$ ipython --no-banner

In [1]: import numpy as np

In [2]: np.set_printoptions(precision=4, suppress=True, linewidth=100)

In [3]: def rd(a):
   ...:     return np.round(a, 4) + 0
   ...: 

In [4]: E = np.array([[0.0, -1.0, 2.0, 0.0],
   ...:     [-1.0, 3.0, 2.0, 0.0],
   ...:     [-2.0, 0.0, 3.0, 0.0],
   ...:     [0.0, 0.0, 0.0, 0.0]])

In [5]: def softmax(z):
   ...:     e = np.exp(z - z.max(axis=-1, keepdims=True))
   ...:     return e / e.sum(axis=-1, keepdims=True)
   ...: 

In [6]: rd(softmax(E[1]))
Out[6]: array([0.0128, 0.6964, 0.2562, 0.0347])

In [7]: rd(softmax(10 * E[1]))
Out[7]: array([0., 1., 0., 0.])

In [8]: rd(softmax(E[1] + -3))
Out[8]: array([0.0128, 0.6964, 0.2562, 0.0347])

In [9]: scores = E @ E.T / np.sqrt(4)

In [10]: softmax(scores).round(6).argmax(axis=1)
Out[10]: array([2, 1, 2, 0])

In [11]: left, s, Vh = np.linalg.svd(E)

In [12]: evecs = Vh[:(s > 1e-8).sum()]

In [13]: rng = np.random.default_rng(479169)

In [14]: x = E[1] + -1 * E[2] + rng.integers(2) * np.eye(4)[0]

In [15]: x
Out[15]: array([ 1.,  3., -1.,  0.])

In [16]: rd(np.diag(evecs.T @ evecs))
Out[16]: array([1., 1., 1., 0.])

In [17]: np.allclose(evecs.T @ evecs @ x, x)
Out[17]: True

In [18]: feats = np.loadtxt("mat.csv", delimiter=",")

In [19]: feats
Out[19]: 
array([[ 0.4018, -0.0353, -2.1849,  0.328 , -2.3548, -0.5726],
       [-0.0353, -1.0853,  2.629 ,  1.9554, -0.1428,  0.504 ],
       [-2.1849,  2.629 ,  0.0724,  0.9278,  1.6861,  1.7459],
       [ 0.328 ,  1.9554,  0.9278, -3.3634,  0.5431,  0.5163],
       [-2.3548, -0.1428,  1.6861,  0.5431, -1.7679,  0.4732],
       [-0.5726,  0.504 ,  1.7459,  0.5163,  0.4732, -3.2575]])

In [20]: rd(np.linalg.eigvalsh(feats).min())
Out[20]: np.float64(-4.9999)
